% ipython --no-banner

In [1]: import numpy as np

In [2]: np.set_printoptions(precision=2, suppress=True, linewidth=200)

In [3]: A = np.load("mat.npy")

In [4]: A
Out[4]: 
array([[-4,  0,  0,  0,  0],
       [ 0,  4,  0,  0,  0],
       [ 0,  0, -1,  0,  0],
       [ 0,  0,  0, -5,  0],
       [ 0,  0,  0,  0,  3]])

In [5]: # equal to its transpose

In [6]: rng = np.random.default_rng(811)

In [7]: lab = rng.permutation(5)

In [8]: lab
Out[8]: array([2, 1, 0, 4, 3])

In [9]: other = A[lab][:, lab]

In [10]: np.trace(other)
Out[10]: np.int64(-3)

In [11]: np.allclose(other, A)
Out[11]: False

In [12]: np.sort(np.abs(np.linalg.eigvals(other)))
Out[12]: array([1., 3., 4., 4., 5.])

In [13]: np.flatnonzero(np.linalg.matrix_power((A != 0) + (A.T != 0) + np.eye(5), 5)[1])
Out[13]: array([1])

In [14]: np.sort(np.linalg.eigvals(A).real)
Out[14]: array([-5., -4., -1.,  3.,  4.])

In [15]: round(np.linalg.det(A), 2)
Out[15]: np.float64(-240.0)

In [16]: vec = np.array([-2, 2, -1, -2, 0])

In [17]: y = A @ vec

In [18]: y
Out[18]: array([ 8,  8,  1, 10,  0])

In [19]: np.linalg.solve(A, A[:, 1])
Out[19]: array([-0.,  1., -0., -0.,  0.])

In [20]: np.linalg.solve(A, 5 * y)
Out[20]: array([-10.,  10.,  -5., -10.,   0.])

In [21]: np.linalg.pinv(A)
Out[21]: 
array([[-0.25,  0.  ,  0.  ,  0.  ,  0.  ],
       [ 0.  ,  0.25,  0.  ,  0.  ,  0.  ],
       [ 0.  ,  0.  , -1.  ,  0.  ,  0.  ],
       [ 0.  ,  0.  ,  0.  , -0.2 ,  0.  ],
       [ 0.  ,  0.  ,  0.  ,  0.  ,  0.33]])

In [22]: np.linalg.norm(A, axis=0)
Out[22]: array([4., 4., 1., 5., 3.])

In [23]: A @ A.T
Out[23]: 
array([[16,  0,  0,  0,  0],
       [ 0, 16,  0,  0,  0],
       [ 0,  0,  1,  0,  0],
       [ 0,  0,  0, 25,  0],
       [ 0,  0,  0,  0,  9]])
